% python3 -q
>>> import numpy as np
>>> np.set_printoptions(suppress=True, linewidth=200)
>>> X = np.load("data.npy")
>>> X
array([[ 1,  5,  4,  0,  3,  0],
       [ 5,  5,  1,  1,  0, -1],
       [ 1,  0,  3,  0,  3,  0],
       [ 0,  1,  1,  0,  2,  0],
       [ 3,  5,  4,  0,  3,  0],
       [ 1,  1,  0,  4,  2, -4],
       [ 1,  2,  0,  5,  2, -5],
       [ 3,  0,  2,  5,  2, -5],
       [ 3,  5,  4,  4,  1, -4],
       [ 0,  3,  4,  3,  4, -3]])
>>> A2 = X[0, 0] * X[1:] - np.outer(X[1:, 0], X[0])
>>> A2
array([[  0, -20, -19,   1, -15,  -1],
       [  0,  -5,  -1,   0,   0,   0],
       [  0,   1,   1,   0,   2,   0],
       [  0, -10,  -8,   0,  -6,   0],
       [  0,  -4,  -4,   4,  -1,  -4],
       [  0,  -3,  -4,   5,  -1,  -5],
       [  0, -15, -10,   5,  -7,  -5],
       [  0, -10,  -8,   4,  -8,  -4],
       [  0,   3,   4,   3,   4,  -3]])
>>> np.linalg.matrix_rank(A2), np.linalg.matrix_rank(X)
(np.int64(4), np.int64(5))
>>> U, sigma, Vh = np.linalg.svd(X)
>>> evecs = Vh[:(sigma > 1e-8).sum()]
>>> rng = np.random.default_rng(77428)
>>> x0 = X[2] + 2 * X[8] + rng.integers(2) * np.eye(6)[5]
>>> x0
array([ 7., 10., 11.,  8.,  5., -7.])
>>> np.round(np.diag(evecs.T @ evecs), 3)
array([1. , 1. , 1. , 0.5, 1. , 0.5])
>>> blk = np.stack([X, 3 * X, X[::-1]])
>>> blk.sum(axis=0)
array([[  4,  23,  20,   3,  16,  -3],
       [ 23,  25,   8,   8,   1,  -8],
       [  7,   0,  14,   5,  14,  -5],
       [  1,   6,   4,   5,  10,  -5],
       [ 13,  21,  16,   4,  14,  -4],
       [  7,   9,   4,  16,  11, -16],
       [  4,   9,   1,  20,  10, -20],
       [ 13,   0,  11,  20,  11, -20],
       [ 17,  25,  17,  17,   4, -17],
       [  1,  17,  20,  12,  19, -12]])
>>> U, sigma, Vh = np.linalg.svd(X)
>>> sigma.round(3) + 0
array([18.5  ,  9.818,  6.16 ,  3.407,  2.407,  0.   ])
>>> A2 = U[:, :5] @ np.diag(sigma[:5]) @ Vh[:5]
>>> np.linalg.matrix_rank(A2)
np.int64(5)
>>> np.round(np.linalg.norm(X - A2) / np.linalg.norm(X), 3)
np.float64(0.0)
>>> np.linalg.matrix_rank(X, rtol=0.05)
np.int64(5)
>>> A2.round(3) + 0
array([[ 1.,  5.,  4.,  0.,  3.,  0.],
       [ 5.,  5.,  1.,  1.,  0., -1.],
       [ 1.,  0.,  3.,  0.,  3.,  0.],
       [ 0.,  1.,  1.,  0.,  2.,  0.],
       [ 3.,  5.,  4.,  0.,  3.,  0.],
       [ 1.,  1.,  0.,  4.,  2., -4.],
       [ 1.,  2.,  0.,  5.,  2., -5.],
       [ 3.,  0.,  2.,  5.,  2., -5.],
       [ 3.,  5.,  4.,  4.,  1., -4.],
       [ 0.,  3.,  4.,  3.,  4., -3.]])
>>> x0 = np.array([-2, -1, -1, -1, -2, 1])
>>> (X * x0).sum(axis=1)
array([-17, -18, -11,  -6, -21, -15, -18, -22, -25, -21])
>>> X * x0
array([[ -2,  -5,  -4,   0,  -6,   0],
       [-10,  -5,  -1,  -1,   0,  -1],
       [ -2,   0,  -3,   0,  -6,   0],
       [  0,  -1,  -1,   0,  -4,   0],
       [ -6,  -5,  -4,   0,  -6,   0],
       [ -2,  -1,   0,  -4,  -4,  -4],
       [ -2,  -2,   0,  -5,  -4,  -5],
       [ -6,   0,  -2,  -5,  -4,  -5],
       [ -6,  -5,  -4,  -4,  -2,  -4],
       [  0,  -3,  -4,  -3,  -8,  -3]])
>>> np.sign((X @ x0).round(6))
array([-1, -1, -1, -1, -1, -1, -1, -1, -1, -1])
>>> (X @ x0).argmax()
np.int64(3)
>>> m1 = np.loadtxt("layer17.csv", delimiter=",")
>>> m1
array([[0., 0., 0., 4., 0., 0.],
       [0., 2., 3., 0., 0., 1.],
       [0., 1., 4., 0., 0., 4.],
       [3., 0., 0., 3., 0., 0.],
       [0., 0., 0., 0., 5., 0.],
       [0., 5., 4., 0., 0., 4.]])
>>> Q, Rm = np.linalg.qr(m1)
>>> abs(Rm[0, 0]), np.round(np.linalg.norm(m1[:, 0]), 3)
(np.float64(3.0), np.float64(3.0))
>>> np.round(Q @ Rm, 3)
array([[0., 0., 0., 4., 0., 0.],
       [0., 2., 3., 0., 0., 1.],
       [0., 1., 4., 0., 0., 4.],
       [3., 0., 0., 3., 0., 0.],
       [0., 0., 0., 0., 5., 0.],
       [0., 5., 4., 0., 0., 4.]])
